% ipython --no-banner

In [1]: import numpy as np

In [2]: import numpy.linalg as la

In [3]: np.set_printoptions(precision=3, suppress=True, linewidth=200)

In [4]: A2 = np.array([[3, -3, 0, -3], [-1, -2, -2, -1], [-1, 0, 1, 1], [0, -3, -2, -3]])

In [5]: Z = np.array([[1, 0, -1, 1], [0, -2, -3, 3], [0, 2, 3, 3], [0, 2, 0, 0]])

In [6]: M = np.block([[A2, np.array([[7, -5, -2, 8], [-6, 6, 0, 3], [5, 7, -6, -7], [-2, -6, 4, 2]])], [np.zeros((4, 4)), Z]])

In [7]: M
Out[7]: 
array([[ 3., -3.,  0., -3.,  7., -5., -2.,  8.],
       [-1., -2., -2., -1., -6.,  6.,  0.,  3.],
       [-1.,  0.,  1.,  1.,  5.,  7., -6., -7.],
       [ 0., -3., -2., -3., -2., -6.,  4.,  2.],
       [ 0.,  0.,  0.,  0.,  1.,  0., -1.,  1.],
       [ 0.,  0.,  0.,  0.,  0., -2., -3.,  3.],
       [ 0.,  0.,  0.,  0.,  0.,  2.,  3.,  3.],
       [ 0.,  0.,  0.,  0.,  0.,  2.,  0.,  0.]])

In [8]: ang = np.radians(139)

In [9]: Rm = np.eye(8)

In [10]: Rm[0, 0] = Rm[7, 7] = np.cos(ang)

In [11]: Rm[0, 7], Rm[7, 0] = -np.sin(ang), np.sin(ang)

In [12]: Rm
Out[12]: 
array([[-0.755,  0.   ,  0.   ,  0.   ,  0.   ,  0.   ,  0.   , -0.656],
       [ 0.   ,  1.   ,  0.   ,  0.   ,  0.   ,  0.   ,  0.   ,  0.   ],
       [ 0.   ,  0.   ,  1.   ,  0.   ,  0.   ,  0.   ,  0.   ,  0.   ],
       [ 0.   ,  0.   ,  0.   ,  1.   ,  0.   ,  0.   ,  0.   ,  0.   ],
       [ 0.   ,  0.   ,  0.   ,  0.   ,  1.   ,  0.   ,  0.   ,  0.   ],
       [ 0.   ,  0.   ,  0.   ,  0.   ,  0.   ,  1.   ,  0.   ,  0.   ],
       [ 0.   ,  0.   ,  0.   ,  0.   ,  0.   ,  0.   ,  1.   ,  0.   ],
       [ 0.656,  0.   ,  0.   ,  0.   ,  0.   ,  0.   ,  0.   , -0.755]])

In [13]: A2 = M @ Rm.T

In [14]: print(la.svd(M, compute_uv=False), la.svd(A2, compute_uv=False))
[16.699 12.582  8.691  4.629  4.477  0.881  0.163  0.099] [16.699 12.582  8.691  4.629  4.477  0.881  0.163  0.099]

In [15]: T = np.stack([Rm, 2 * Rm, Rm[::-1]])

In [16]: print(la.det(T))
[  1. 256.   1.]

In [17]: la.norm(T, axis=(1, 2))
Out[17]: array([2.828, 5.657, 2.828])

In [18]: T.shape
Out[18]: (3, 8, 8)

In [19]: T.sum(axis=0)
Out[19]: 
array([[-1.608,  0.   ,  0.   ,  0.   ,  0.   ,  0.   ,  0.   , -2.723],
       [ 0.   ,  3.   ,  0.   ,  0.   ,  0.   ,  0.   ,  1.   ,  0.   ],
       [ 0.   ,  0.   ,  3.   ,  0.   ,  0.   ,  1.   ,  0.   ,  0.   ],
       [ 0.   ,  0.   ,  0.   ,  3.   ,  1.   ,  0.   ,  0.   ,  0.   ],
       [ 0.   ,  0.   ,  0.   ,  1.   ,  3.   ,  0.   ,  0.   ,  0.   ],
       [ 0.   ,  0.   ,  1.   ,  0.   ,  0.   ,  3.   ,  0.   ,  0.   ],
       [ 0.   ,  1.   ,  0.   ,  0.   ,  0.   ,  0.   ,  3.   ,  0.   ],
       [ 1.213,  0.   ,  0.   ,  0.   ,  0.   ,  0.   ,  0.   , -2.92 ]])

In [20]: mat = np.array([[-1.4, 1.9, -0.6, -0.5, -1.3, 0.2, -1.0, -0.2],
    ...:     [-0.1, -0.9, 1.8, 1.6, 0.0, 0.4, 0.2, 0.2],
    ...:     [0.0, -0.8, 0.0, 0.4, -0.4, 0.0, -1.1, 0.2]])

In [21]: rng = np.random.default_rng(97777)

In [22]: mat[0] = mat[1] + 0.3 * rng.normal(size=8)

In [23]: mat
Out[23]: 
array([[ 0.45 , -0.831,  1.397,  1.228,  0.069,  0.323,  0.143, -0.238],
       [-0.1  , -0.9  ,  1.8  ,  1.6  ,  0.   ,  0.4  ,  0.2  ,  0.2  ],
       [ 0.   , -0.8  ,  0.   ,  0.4  , -0.4  ,  0.   , -1.1  ,  0.2  ]])

In [24]: A2 = mat + rng.integers(-2, 3, (3, 2)) @ rng.integers(-2, 3, (2, 8))

In [25]: A2
Out[25]: 
array([[ 0.45 ,  0.169,  2.397,  2.228, -0.931, -0.677,  2.143, -0.238],
       [ 3.9  , -2.9  , -0.2  , -0.4  , -6.   ,  2.4  ,  4.2  ,  0.2  ],
       [ 4.   , -6.8  , -6.   , -5.6  , -2.4  ,  6.   , -5.1  ,  0.2  ]])

In [26]: print(A2 - mat)
[[ 0.  1.  1.  1. -1. -1.  2.  0.]
 [ 4. -2. -2. -2. -6.  2.  4.  0.]
 [ 4. -6. -6. -6. -2.  6. -4.  0.]]

In [27]: la.matrix_rank(A2 - mat, tol=1e-8)
Out[27]: np.int64(2)

In [28]: la.norm(A2, axis=0)
Out[28]: array([5.605, 7.394, 6.464, 6.04 , 6.529, 6.498, 6.946, 0.37 ])

In [29]: np.round(la.norm(A2, "nuc"), 3)
Out[29]: np.float64(25.018)

In [30]: np.round(la.norm(A2, 2), 3)
Out[30]: np.float64(14.802)

In [31]: la.norm(A2, axis=1)
Out[31]: array([ 4.112,  9.125, 14.05 ])

In [32]: round(float(la.norm(A2[2], 1)), 3), np.round(la.norm(A2[2], np.inf), 3)
Out[32]: (36.1, np.float64(6.8))

In [33]: A2 = np.array([[2, 1, 5],
    ...:     [0, -4, -4],
    ...:     [3, 5, -1],
    ...:     [2, -2, -5],
    ...:     [-1, 2, -3],
    ...:     [4, 4, 2],
    ...:     [0, 2, -5],
    ...:     [-2, 2, 0]])

In [34]: np.einsum("ij->j", mat)
Out[34]: array([ 0.35 , -2.531,  3.197,  3.228, -0.331,  0.723, -0.757,  0.162])

In [35]: la.matrix_rank(mat @ A2)
Out[35]: np.int64(3)

In [36]: np.einsum("ik,kj->ij", mat, A2)
Out[36]: 
array([[ 9.244,  9.54 , -2.238],
       [ 9.6  , 11.7  , -6.9  ],
       [ 0.8  , -0.2  ,  7.9  ]])

In [37]: def softmax(z):
    ...:     e = np.exp(z - z.max(axis=-1, keepdims=True))
    ...:     return e / e.sum(axis=-1, keepdims=True)
    ...: 

In [38]: softmax(mat[0])
Out[38]: array([0.113, 0.031, 0.292, 0.246, 0.077, 0.1  , 0.083, 0.057])

In [39]: np.round(softmax(10 * mat[0]), 3) + 0
Out[39]: array([0.   , 0.   , 0.844, 0.156, 0.   , 0.   , 0.   , 0.   ])

In [40]: softmax(mat[0] + 5)
Out[40]: array([0.113, 0.031, 0.292, 0.246, 0.077, 0.1  , 0.083, 0.057])

In [41]: S = mat @ mat.T / np.sqrt(8)

In [42]: print(softmax(S)[0] @ mat)
[ 0.124 -0.863  1.45   1.327 -0.016  0.327  0.038  0.03 ]

In [43]: softmax(S + np.triu(np.full(S.shape, -np.inf), 1))
Out[43]: 
array([[1.   , 0.   , 0.   ],
       [0.365, 0.635, 0.   ],
       [0.272, 0.298, 0.429]])

In [44]: softmax(S).round(6).argmax(axis=1)
Out[44]: array([1, 1, 2])

In [45]: f, r1 = mat[0], mat[1]

In [46]: np.round(f @ f, 3)
Out[46]: np.float64(4.538)

In [47]: np.round(f @ r1, 3)
Out[47]: np.float64(5.292)

In [48]: p = (f @ r1) / (f @ f) * f

In [49]: la.matrix_rank(np.outer(f, r1))
Out[49]: np.int64(1)

In [50]: print(p)
[ 0.525 -0.969  1.629  1.432  0.081  0.376  0.166 -0.278]

In [51]: z = rng.integers(0, 2, 6)

In [52]: X = (z[:, None] == z) * -1 + np.eye(6)

In [53]: X
Out[53]: 
array([[ 0., -1.,  0.,  0., -1.,  0.],
       [-1.,  0.,  0.,  0., -1.,  0.],
       [ 0.,  0.,  0., -1.,  0., -1.],
       [ 0.,  0., -1.,  0.,  0., -1.],
       [-1., -1.,  0.,  0.,  0.,  0.],
       [ 0.,  0., -1., -1.,  0.,  0.]])

In [54]: w1 = np.array([[-2, -2, 0, -2, -2, -1],
    ...:     [0, 2, 0, -1, -2, 2],
    ...:     [1, 0, 0, 2, -2, 0],
    ...:     [-2, 2, 0, 0, -2, -1],
    ...:     [1, -2, 1, 2, 2, 1],
    ...:     [1, 1, 1, 2, 2, 2]])

In [55]: b = np.array([7, 4, 7, 8, 0, 0])

In [56]: H = np.maximum(X @ w1 + b, 0)

In [57]: (H > 0).mean(axis=0)
Out[57]: array([1.   , 1.   , 1.   , 1.   , 0.333, 0.167])

In [58]: (H > 0).astype(int)
Out[58]: 
array([[1, 1, 1, 1, 0, 0],
       [1, 1, 1, 1, 0, 0],
       [1, 1, 1, 1, 0, 0],
       [1, 1, 1, 1, 0, 0],
       [1, 1, 1, 1, 1, 0],
       [1, 1, 1, 1, 1, 1]])

In [59]: H
Out[59]: 
array([[ 6.,  4.,  6.,  7.,  0.,  0.],
       [ 8.,  8.,  6.,  8.,  0.,  0.],
       [ 8.,  1.,  6.,  6.,  0.,  0.],
       [ 5.,  3.,  6.,  4.,  0.,  0.],
       [ 9.,  4.,  7., 11.,  4.,  0.],
       [ 8.,  2.,  7.,  6.,  4.,  1.]])

In [60]: Z = np.array([[3, 2, -7],
    ...:     [-3, 4, 3],
    ...:     [-1, -4, -1],
    ...:     [4, -1, -6],
    ...:     [3, -9, 8],
    ...:     [-8, 4, 2]])

In [61]: print(H @ Z)
[[ 28.  -3. -78.]
 [ 26.  16. -86.]
 [ 39. -10. -95.]
 [ 16.  -6. -56.]
 [ 64. -41. -92.]
 [ 39. -42. -59.]]

In [62]: C2 = H.T @ H

In [63]: la.svd(H, compute_uv=False) ** 2
Out[63]: array([983.288,  33.393,  15.224,   6.532,   2.454,   0.109])

In [64]: np.trace(C2), (H ** 2).sum()
Out[64]: (np.float64(1041.0), np.float64(1041.0))

In [65]: x = np.array([0, 1, 2, 1, 1, 1, 2, 1])

In [66]: y = M @ x

In [67]: b, lr = np.zeros(8), 1 / la.norm(M, 2) ** 2

In [68]: for i in range(30):
    ...:     b -= lr * M.T @ (M @ b - y)
    ...:     if i % 5 == 0: print(i, round(la.norm(M @ b - y), 3))
    ...: 
0 14.46
5 9.693
10 6.504
15 4.368
20 2.938
25 1.982

In [69]: round(la.cond(M), 3)
Out[69]: np.float64(168.464)

In [70]: b
Out[70]: array([0.401, 1.329, 0.861, 0.955, 1.011, 0.948, 1.791, 0.864])

In [71]: x = np.array([3, 0, 2, 0, 3, 0])

In [72]: y = X @ x

In [73]: b, lr = np.zeros(6), 1 / la.norm(X, 2) ** 2

In [74]: for i in range(250):
    ...:     b -= lr * X.T @ (X @ b - y)
    ...:     if i % 50 == 0: print(i, round(la.norm(X @ b - y), 3))
    ...: 
0 2.208
50 0.0
100 0.0
150 0.0
200 0.0

In [75]: np.round(la.cond(X), 3)
Out[75]: np.float64(2.0)

In [76]: A = np.abs(np.array([[-1, -3, -2, 2, -3, 3, 3, 2],
    ...:     [1, 2, -2, -3, 1, 2, 3, 3],
    ...:     [3, -1, -1, -3, 2, 1, -2, 1],
    ...:     [1, 0, 0, -3, 1, -1, 0, -1],
    ...:     [2, 2, 1, 0, -2, 0, 3, 3],
    ...:     [-3, -1, 0, 1, 1, 1, -1, -2],
    ...:     [2, 2, 2, -2, 1, 3, 3, -2],
    ...:     [3, -2, 3, 3, -2, 3, -3, 3]])) + np.eye(8)

In [77]: A = A / A.sum(axis=1, keepdims=True)

In [78]: A
Out[78]: 
array([[0.1  , 0.15 , 0.1  , 0.1  , 0.15 , 0.15 , 0.15 , 0.1  ],
       [0.056, 0.167, 0.111, 0.167, 0.056, 0.111, 0.167, 0.167],
       [0.2  , 0.067, 0.133, 0.2  , 0.133, 0.067, 0.133, 0.067],
       [0.125, 0.   , 0.   , 0.5  , 0.125, 0.125, 0.   , 0.125],
       [0.143, 0.143, 0.071, 0.   , 0.214, 0.   , 0.214, 0.214],
       [0.273, 0.091, 0.   , 0.091, 0.091, 0.182, 0.091, 0.182],
       [0.111, 0.111, 0.111, 0.111, 0.056, 0.167, 0.222, 0.111],
       [0.13 , 0.087, 0.13 , 0.13 , 0.087, 0.13 , 0.13 , 0.174]])

In [79]: # rows sum to 1

In [80]: C2 = A.T @ A

In [81]: np.diag(C2)
Out[81]: array([0.193, 0.103, 0.075, 0.365, 0.124, 0.133, 0.189, 0.179])

In [82]: la.eigvalsh(C2)[::-1]
Out[82]: array([1.041, 0.199, 0.048, 0.037, 0.02 , 0.008, 0.004, 0.003])

In [83]: w1 = np.array([[2, 2], [0, 0], [0, 0], [0, 0], [2, 0], [0, 1], [0, 0], [0, 1]])

In [84]: b = np.array([1, 1])

In [85]: H = np.maximum(A @ w1 + b, 0)

In [86]: la.matrix_rank(H)
Out[86]: np.int64(2)

In [87]: (H > 0).mean(axis=0)
Out[87]: array([1., 1.])

In [88]: Z = np.array([[3, -4, -2], [1, -5, 2]])

In [89]: (H @ Z).round(6).argmax(axis=1)
Out[89]: array([0, 0, 0, 0, 0, 0, 0, 0])

In [90]: F = np.load("sample16.npy")

In [91]: F
Out[91]: 
array([[-21.22 , -12.467,   3.589, -28.667,  -6.872,  -9.895],
       [-20.53 , -11.637,   3.516, -27.36 ,  -6.659,  -9.043],
       [-15.293,  -5.877,   2.703, -17.836,  -5.232,  -3.289],
       [-12.882,  -3.662,   2.151, -13.786,  -4.701,  -1.203],
       [-11.815,  -2.803,   1.866, -12.091,  -4.492,  -0.436],
       [ -9.733,  -1.396,   1.24 ,  -9.003,  -4.123,   0.719],
       [ -8.603,  -0.811,   0.867,  -7.479,  -3.934,   1.121],
       [ -7.248,  -0.305,   0.403,  -5.825,  -3.698,   1.36 ],
       [ -6.847,  -0.199,   0.266,  -5.377,  -3.622,   1.376],
       [ -5.98 ,  -0.042,  -0.018,  -4.479,  -3.438,   1.325],
       [ -4.066,  -0.004,  -0.511,  -2.83 ,  -2.852,   0.855],
       [ -1.527,  -0.168,  -0.502,  -1.098,  -1.368,   0.068],
       [  0.399,   0.101,   0.188,   0.318,   0.408,   0.061],
       [  2.413,   0.989,   1.418,   2.162,   2.71 ,   0.878],
       [  6.302,   4.16 ,   4.601,   6.757,   7.794,   4.374],
       [ 15.454,  15.645,  13.454,  20.758,  20.643,  17.759],
       [ 19.255,  21.249,  17.277,  27.287,  26.023,  24.368],
       [ 26.606,  32.812,  24.701,  40.572,  36.364,  38.045],
       [ 34.468,  45.865,  32.612,  55.424,  47.306,  53.513],
       [ 34.933,  46.654,  33.079,  56.318,  47.95 ,  54.447],
       [ 45.184,  64.367,  43.299,  76.361,  62.031,  75.456]])

In [92]: Z = F[[1, 18]].astype(float)

In [93]: for _ in range(5):
    ...:     z = la.norm(F[:, None] - Z, axis=-1).argmin(axis=1)
    ...:     Z = np.array([F[z == j].mean(axis=0) for j in range(2)])
    ...: 

In [94]: z
Out[94]: array([0, 0, 0, 0, 0, 0, 0, 0, 0, 0, 0, 0, 0, 0, 0, 1, 1, 1, 1, 1, 1])

In [95]: Z[1] - Z[0]
Out[95]: array([37.092, 40.04 , 25.952, 54.56 , 42.725, 44.713])

In [96]: np.abs(Z[1] - Z[0]).argmax()
Out[96]: np.int64(3)

In [97]: np.bincount(z)
Out[97]: array([15,  6])

In [98]: Z
Out[98]: 
array([[-7.775, -2.275,  1.452, -8.44 , -2.672, -0.782],
       [29.317, 37.766, 27.404, 46.12 , 40.053, 43.931]])
